$ ipython --no-banner

In [1]: import numpy as np

In [2]: import numpy.linalg as la

In [3]: np.set_printoptions(suppress=True, linewidth=200)

In [4]: M2 = np.array([[3, -1, 0, 0, 3],
   ...:     [0, -2, -2, 1, 2],
   ...:     [0, -3, -3, -1, 0],
   ...:     [0, -3, -2, 1, 1],
   ...:     [-1, 0, 0, 3, 1]])

In [5]: X = np.tril(M2)

In [6]: print(X)
[[ 3  0  0  0  0]
 [ 0 -2  0  0  0]
 [ 0 -3 -3  0  0]
 [ 0 -3 -2  1  0]
 [-1  0  0  3  1]]

In [7]: r0 = np.array([-1, -1, 1, 1, 2])

In [8]: M2 = X + np.outer(r0, np.eye(5)[1])

In [9]: print(la.matrix_rank(la.inv(M2) - la.inv(X), tol=1e-8))
1

In [10]: rng = np.random.default_rng(14)

In [11]: lab = rng.permutation(5)

In [12]: print(lab)
[4 0 3 1 2]

In [13]: M2 = X[lab][:, lab]

In [14]: print(np.allclose(M2, X))
False

In [15]: print(np.trace(M2))
0

In [16]: w, evecs = la.eig(X)

In [17]: print(X @ evecs[:, 0] - w[0] * evecs[:, 0])
[0. 0. 0. 0. 0.]

In [18]: print(np.round(np.sort(la.eigvals(X @ X)), 3))
[1. 1. 4. 9. 9.]

In [19]: print(np.prod(w))
18.0

In [20]: print(np.round(np.sort(la.eigvals(X.T)), 3))
[-3. -2.  1.  1.  3.]

In [21]: Q, evecs = la.qr(X[:, :2])[0], la.qr(X[:, 2:])[0]

In [22]: sig = la.svd(Q.T @ evecs, compute_uv=False)

In [23]: print(np.round(np.degrees(np.arccos(sig.clip(0, 1))), 3))
[25.239 71.565]

In [24]: print((sig > 0.9).sum())
1

In [25]: print(round(float(la.norm(Q @ Q.T - evecs @ evecs.T, 2)), 3))
1.0

In [26]: r0 = np.array([1, -2, 0, -2, -2, 1, 2, 2])

In [27]: E = np.array([np.roll(r0, i) for i in range(8)])

In [28]: print(E)
[[ 1 -2  0 -2 -2  1  2  2]
 [ 2  1 -2  0 -2 -2  1  2]
 [ 2  2  1 -2  0 -2 -2  1]
 [ 1  2  2  1 -2  0 -2 -2]
 [-2  1  2  2  1 -2  0 -2]
 [-2 -2  1  2  2  1 -2  0]
 [ 0 -2 -2  1  2  2  1 -2]
 [-2  0 -2 -2  1  2  2  1]]

In [29]: left, sig, Vh = la.svd(E)

In [30]: evecs = Vh[:(sig > 1e-8).sum()]

In [31]: vec = E[3] + -1 * E[4] + rng.integers(2) * np.eye(8)[2]

In [32]: print(vec)
[ 3.  1.  1. -1. -3.  2. -2.  0.]

In [33]: print(la.matrix_rank(np.vstack([E, vec])))
8

In [34]: print(np.round(evecs.T @ evecs, 3))
[[ 0.875 -0.125 -0.125 -0.125 -0.125 -0.125 -0.125 -0.125]
 [-0.125  0.875 -0.125 -0.125 -0.125 -0.125 -0.125 -0.125]
 [-0.125 -0.125  0.875 -0.125 -0.125 -0.125 -0.125 -0.125]
 [-0.125 -0.125 -0.125  0.875 -0.125 -0.125 -0.125 -0.125]
 [-0.125 -0.125 -0.125 -0.125  0.875 -0.125 -0.125 -0.125]
 [-0.125 -0.125 -0.125 -0.125 -0.125  0.875 -0.125 -0.125]
 [-0.125 -0.125 -0.125 -0.125 -0.125 -0.125  0.875 -0.125]
 [-0.125 -0.125 -0.125 -0.125 -0.125 -0.125 -0.125  0.875]]

In [35]: M2 = E / la.norm(E, axis=1, keepdims=True)

In [36]: C2 = M2 @ M2.T

In [37]: print(np.round(la.norm(M2, axis=1), 3))
[1. 1. 1. 1. 1. 1. 1. 1.]

In [38]: print(C2.round(3))
[[ 1.     0.364 -0.091 -0.409 -0.727 -0.409 -0.091  0.364]
 [ 0.364  1.     0.364 -0.091 -0.409 -0.727 -0.409 -0.091]
 [-0.091  0.364  1.     0.364 -0.091 -0.409 -0.727 -0.409]
 [-0.409 -0.091  0.364  1.     0.364 -0.091 -0.409 -0.727]
 [-0.727 -0.409 -0.091  0.364  1.     0.364 -0.091 -0.409]
 [-0.409 -0.727 -0.409 -0.091  0.364  1.     0.364 -0.091]
 [-0.091 -0.409 -0.727 -0.409 -0.091  0.364  1.     0.364]
 [ 0.364 -0.091 -0.409 -0.727 -0.409 -0.091  0.364  1.   ]]

In [39]: print((C2 - 2 * np.eye(8)).round(6).argmax(axis=1))
[1 0 1 2 3 4 5 0]

In [40]: print(C2[1].round(3))
[ 0.364  1.     0.364 -0.091 -0.409 -0.727 -0.409 -0.091]

In [41]: print((np.abs(C2) > 0.9).astype(int))
[[1 0 0 0 0 0 0 0]
 [0 1 0 0 0 0 0 0]
 [0 0 1 0 0 0 0 0]
 [0 0 0 1 0 0 0 0]
 [0 0 0 0 1 0 0 0]
 [0 0 0 0 0 1 0 0]
 [0 0 0 0 0 0 1 0]
 [0 0 0 0 0 0 0 1]]

In [42]: K = np.loadtxt("run2.csv", delimiter=",")

In [43]: print(K)
[[ 4.056 -8.914  4.731 -2.876  2.687  0.374 -2.381 -0.842 -0.126 -2.451 -0.961 -0.025 -1.481]
 [ 4.017 -3.082 -4.487  4.979 -2.36  -0.989  1.336 -1.29  -1.67  -0.803 -1.164 -0.077  0.939]
 [-0.794  0.497  0.968  3.193 -3.429 -1.473  0.099  2.872  1.278 -0.963  0.177 -0.485 -2.592]
 [-5.442 -5.274  0.246  1.783  1.347 -0.945 -0.102  2.725  1.695  2.45   0.7   -1.754  2.95 ]
 [-2.458 -0.11   6.7    1.442 -1.803  2.813  0.437  4.05  -3.253 -4.39  -1.66  -0.384  1.281]
 [ 5.771  2.759  0.337 -3.369  0.269  0.368  1.173 10.095  1.464 -1.615 -2.246 -1.167 -0.382]
 [ 3.459 -3.357  2.595 -1.29  -4.957 -0.693 -0.967 -1.737 -2.341 -3.424 -1.855  2.833 -0.47 ]
 [-2.122  5.323 -0.564  5.702  4.334  3.106  0.685 -3.825 -0.141  0.827  2.688 -2.399  1.748]
 [-0.305 -1.338  0.28  -0.672  8.744  0.846 -0.695 -2.844 -0.025  3.413  0.985  1.989  0.983]
 [ 0.528 -2.797  2.575  3.643 -2.756  0.354 -1.039  5.9   -0.732  1.382  0.335  5.909  1.425]
 [-0.203 -1.028  4.831  3.046  4.086  2.76   0.218  5.14  -2.821  2.367 -3.123  3.992 -2.577]
 [-2.096 -4.574 -6.038 -4.445  6.893 -0.55  -0.477 -4.989 -1.085 -5.63   1.066  0.246 -2.487]
 [-5.025 -6.086 -1.411 -0.226 -0.955  3.774 -0.09   2.055 -1.334  3.722 -1.635  2.171  0.986]
 [-0.82  -2.164  2.93  -0.135 -1.149 -1.702  0.659  1.05   1.701 -1.399  0.743  0.807  0.782]
 [-0.181  1.667 -0.629 -3.26   4.007 -2.163  1.007 12.95   0.395 -0.474  0.179 -0.58  -1.224]
 [ 0.323 -0.034  0.997 -3.697 -4.787 -2.857 -0.017 -1.339 -2.011 -2.819  0.319  0.986 -0.087]
 [-6.566 -0.765  1.293 -0.299  6.144  1.147  0.157  3.357  1.302 -4.005 -2.634  0.174 -1.146]
 [ 0.131 -3.683 -1.259  3.27  -2.232 -1.514 -2.203 -1.647  0.254  0.021  0.332 -4.142  0.907]
 [-2.245  0.493 -2.501 -0.318  6.163 -1.695  1.687  8.397  1.103  5.497  2.142 -0.536 -0.322]
 [-2.723 -4.419  0.393  0.207  6.32   2.284  1.637 -4.032 -0.706  3.159 -0.851 -1.057 -0.877]
 [ 0.558 -3.134 -2.46  -4.238 -2.715  0.159  2.013  8.205 -1.935 -7.426  2.324  1.076  0.332]
 [ 5.384  0.6    0.163  1.719 -0.423  3.885 -2.556  1.828  0.714  3.607 -4.42   2.622  2.442]
 [-1.106 -2.834  3.353  1.163 -2.528  2.568  0.495  4.383  5.721 -1.357  2.495 -0.977  0.352]
 [ 1.399 -8.181  4.168  3.049 -4.223 -3.769  1.611 -2.625 -3.939 -5.141 -0.418  1.967 -1.406]
 [ 1.626  1.147  0.712 -1.605  8.561  0.316  0.017  3.563  2.007 -5.788 -1.575 -1.67   0.375]
 [-1.055  7.401  1.634 -3.197 -1.939  3.257  0.368 -8.414  3.017 -1.991 -0.527  3.53  -2.224]
 [-1.034 -3.343 -0.54   1.881  2.765 -1.778 -0.927 -2.239 -2.428 -1.395 -0.253  0.643  1.842]
 [-1.857  0.095  5.137  0.425  2.854 -3.511  1.572 -0.401 -0.285  1.901  0.655  0.933 -2.596]
 [-1.174  0.385  0.758 -0.909  1.949  0.862 -0.124 -0.506  0.674  2.686 -1.481  0.932 -1.406]
 [-2.133  1.877  0.777 -1.333 -3.876  1.813  0.574 -0.516  2.418  0.534 -0.683  0.979  2.024]
 [-1.487 -0.902 -0.007 -3.824 -6.233 -0.787  0.976  2.367 -3.215  3.075 -1.758  3.258  1.736]
 [ 1.295  1.182  1.93   1.416  3.924 -3.797 -0.284 -9.236 -0.261  1.447  0.326 -2.261 -2.016]
 [ 1.191 -6.807  0.312  2.947  4.85  -2.096 -0.071 -2.892 -2.074 -5.137 -1.111 -0.414 -0.175]
 [-0.759  8.979  1.371  0.149  2.173 -0.088  0.546 -8.263  4.474  3.48   1.954 -3.309 -0.8  ]
 [-0.569  1.88  -1.212  0.591 -3.22   0.251 -0.37  -1.496  2.337 -3.119 -3.343 -0.273  0.466]
 [ 1.457  1.554  3.444  0.372 -0.454  6.202 -2.889  3.665 -0.801 -2.465 -2.458 -4.453  2.538]
 [ 4.301 -4.117  0.298 -2.354 -2.183  0.046 -3.391 -3.889  1.834 -5.961 -0.179 -5.088  3.172]
 [ 2.417  5.993 -6.524 -2.068  1.642 -1.51   1.237  5.444 -0.14  -6.316 -1.019 -1.552  1.074]
 [-1.011  6.795 -3.718 -1.461 -0.666  3.293 -1.014 -3.969  0.406 -2.884  1.03   0.303 -1.371]
 [ 1.576 -9.774  0.18   2.996  0.592 -2.07   1.1    0.163 -3.555 -0.148  0.785  0.949  2.376]
 [-4.874 -0.021  1.153 -1.457 11.484 -0.386  1.518  5.546 -3.564 -3.449 -2.356 -1.768 -1.253]
 [-2.945 -0.563  2.741  3.733 -4.596 -0.204 -1.348  4.286 -1.571  1.615  0.06  -2.524 -1.488]
 [ 0.382 -9.552 -0.76  -2.363  0.751  2.279 -1.936  2.14  -3.784  2.037 -1.848  0.94   1.956]
 [ 1.278  4.11   3.213  0.013 -4.196  0.68   0.533 -6.046 -0.769 -5.707  1.163 -0.138  1.805]
 [ 2.918 -5.907  1.146  5.737  4.721 -1.166 -0.534  0.282 -3.63  -0.315  1.525 -0.29  -2.128]
 [-2.667  3.834 -0.181  0.148  0.716 -0.894  2.121  0.42   0.96   1.711  0.112  2.234 -0.921]
 [-3.333 -0.281  0.348  4.153  1.232  1.086  1.043 -1.553 -1.074  1.056 -1.489  2.32  -0.978]
 [-2.17  14.527 -0.688 -3.837  0.027 -0.292 -0.404 -6.536  0.077  1.35  -1.493  0.083 -0.366]]

In [44]: lab = rng.permutation(13)

In [45]: M2 = K[:, lab] * rng.choice([-1, 1], 13)

In [46]: print(M2)
[[  0.961   0.842  -2.451   2.687  -8.914   4.731  -0.374  -0.126  -2.876   1.481   2.381   4.056  -0.025]
 [  1.164   1.29   -0.803  -2.36   -3.082  -4.487   0.989  -1.67    4.979  -0.939  -1.336   4.017  -0.077]
 [ -0.177  -2.872  -0.963  -3.429   0.497   0.968   1.473   1.278   3.193   2.592  -0.099  -0.794  -0.485]
 [ -0.7    -2.725   2.45    1.347  -5.274   0.246   0.945   1.695   1.783  -2.95    0.102  -5.442  -1.754]
 [  1.66   -4.05   -4.39   -1.803  -0.11    6.7    -2.813  -3.253   1.442  -1.281  -0.437  -2.458  -0.384]
 [  2.246 -10.095  -1.615   0.269   2.759   0.337  -0.368   1.464  -3.369   0.382  -1.173   5.771  -1.167]
 [  1.855   1.737  -3.424  -4.957  -3.357   2.595   0.693  -2.341  -1.29    0.47    0.967   3.459   2.833]
 [ -2.688   3.825   0.827   4.334   5.323  -0.564  -3.106  -0.141   5.702  -1.748  -0.685  -2.122  -2.399]
 [ -0.985   2.844   3.413   8.744  -1.338   0.28   -0.846  -0.025  -0.672  -0.983   0.695  -0.305   1.989]
 [ -0.335  -5.9     1.382  -2.756  -2.797   2.575  -0.354  -0.732   3.643  -1.425   1.039   0.528   5.909]
 [  3.123  -5.14    2.367   4.086  -1.028   4.831  -2.76   -2.821   3.046   2.577  -0.218  -0.203   3.992]
 [ -1.066   4.989  -5.63    6.893  -4.574  -6.038   0.55   -1.085  -4.445   2.487   0.477  -2.096   0.246]
 [  1.635  -2.055   3.722  -0.955  -6.086  -1.411  -3.774  -1.334  -0.226  -0.986   0.09   -5.025   2.171]
 [ -0.743  -1.05   -1.399  -1.149  -2.164   2.93    1.702   1.701  -0.135  -0.782  -0.659  -0.82    0.807]
 [ -0.179 -12.95   -0.474   4.007   1.667  -0.629   2.163   0.395  -3.26    1.224  -1.007  -0.181  -0.58 ]
 [ -0.319   1.339  -2.819  -4.787  -0.034   0.997   2.857  -2.011  -3.697   0.087   0.017   0.323   0.986]
 [  2.634  -3.357  -4.005   6.144  -0.765   1.293  -1.147   1.302  -0.299   1.146  -0.157  -6.566   0.174]
 [ -0.332   1.647   0.021  -2.232  -3.683  -1.259   1.514   0.254   3.27   -0.907   2.203   0.131  -4.142]
 [ -2.142  -8.397   5.497   6.163   0.493  -2.501   1.695   1.103  -0.318   0.322  -1.687  -2.245  -0.536]
 [  0.851   4.032   3.159   6.32   -4.419   0.393  -2.284  -0.706   0.207   0.877  -1.637  -2.723  -1.057]
 [ -2.324  -8.205  -7.426  -2.715  -3.134  -2.46   -0.159  -1.935  -4.238  -0.332  -2.013   0.558   1.076]
 [  4.42   -1.828   3.607  -0.423   0.6     0.163  -3.885   0.714   1.719  -2.442   2.556   5.384   2.622]
 [ -2.495  -4.383  -1.357  -2.528  -2.834   3.353  -2.568   5.721   1.163  -0.352  -0.495  -1.106  -0.977]
 [  0.418   2.625  -5.141  -4.223  -8.181   4.168   3.769  -3.939   3.049   1.406  -1.611   1.399   1.967]
 [  1.575  -3.563  -5.788   8.561   1.147   0.712  -0.316   2.007  -1.605  -0.375  -0.017   1.626  -1.67 ]
 [  0.527   8.414  -1.991  -1.939   7.401   1.634  -3.257   3.017  -3.197   2.224  -0.368  -1.055   3.53 ]
 [  0.253   2.239  -1.395   2.765  -3.343  -0.54    1.778  -2.428   1.881  -1.842   0.927  -1.034   0.643]
 [ -0.655   0.401   1.901   2.854   0.095   5.137   3.511  -0.285   0.425   2.596  -1.572  -1.857   0.933]
 [  1.481   0.506   2.686   1.949   0.385   0.758  -0.862   0.674  -0.909   1.406   0.124  -1.174   0.932]
 [  0.683   0.516   0.534  -3.876   1.877   0.777  -1.813   2.418  -1.333  -2.024  -0.574  -2.133   0.979]
 [  1.758  -2.367   3.075  -6.233  -0.902  -0.007   0.787  -3.215  -3.824  -1.736  -0.976  -1.487   3.258]
 [ -0.326   9.236   1.447   3.924   1.182   1.93    3.797  -0.261   1.416   2.016   0.284   1.295  -2.261]
 [  1.111   2.892  -5.137   4.85   -6.807   0.312   2.096  -2.074   2.947   0.175   0.071   1.191  -0.414]
 [ -1.954   8.263   3.48    2.173   8.979   1.371   0.088   4.474   0.149   0.8    -0.546  -0.759  -3.309]
 [  3.343   1.496  -3.119  -3.22    1.88   -1.212  -0.251   2.337   0.591  -0.466   0.37   -0.569  -0.273]
 [  2.458  -3.665  -2.465  -0.454   1.554   3.444  -6.202  -0.801   0.372  -2.538   2.889   1.457  -4.453]
 [  0.179   3.889  -5.961  -2.183  -4.117   0.298  -0.046   1.834  -2.354  -3.172   3.391   4.301  -5.088]
 [  1.019  -5.444  -6.316   1.642   5.993  -6.524   1.51   -0.14   -2.068  -1.074  -1.237   2.417  -1.552]
 [ -1.03    3.969  -2.884  -0.666   6.795  -3.718  -3.293   0.406  -1.461   1.371   1.014  -1.011   0.303]
 [ -0.785  -0.163  -0.148   0.592  -9.774   0.18    2.07   -3.555   2.996  -2.376  -1.1     1.576   0.949]
 [  2.356  -5.546  -3.449  11.484  -0.021   1.153   0.386  -3.564  -1.457   1.253  -1.518  -4.874  -1.768]
 [ -0.06   -4.286   1.615  -4.596  -0.563   2.741   0.204  -1.571   3.733   1.488   1.348  -2.945  -2.524]
 [  1.848  -2.14    2.037   0.751  -9.552  -0.76   -2.279  -3.784  -2.363  -1.956   1.936   0.382   0.94 ]
 [ -1.163   6.046  -5.707  -4.196   4.11    3.213  -0.68   -0.769   0.013  -1.805  -0.533   1.278  -0.138]
 [ -1.525  -0.282  -0.315   4.721  -5.907   1.146   1.166  -3.63    5.737   2.128   0.534   2.918  -0.29 ]
 [ -0.112  -0.42    1.711   0.716   3.834  -0.181   0.894   0.96    0.148   0.921  -2.121  -2.667   2.234]
 [  1.489   1.553   1.056   1.232  -0.281   0.348  -1.086  -1.074   4.153   0.978  -1.043  -3.333   2.32 ]
 [  1.493   6.536   1.35    0.027  14.527  -0.688   0.292   0.077  -3.837   0.366   0.404  -2.17    0.083]]

In [47]: left, _, Vh = la.svd(K.T @ M2)

In [48]: print(lab)
[10  7  9  4  1  2  5  8  3 12  6  0 11]
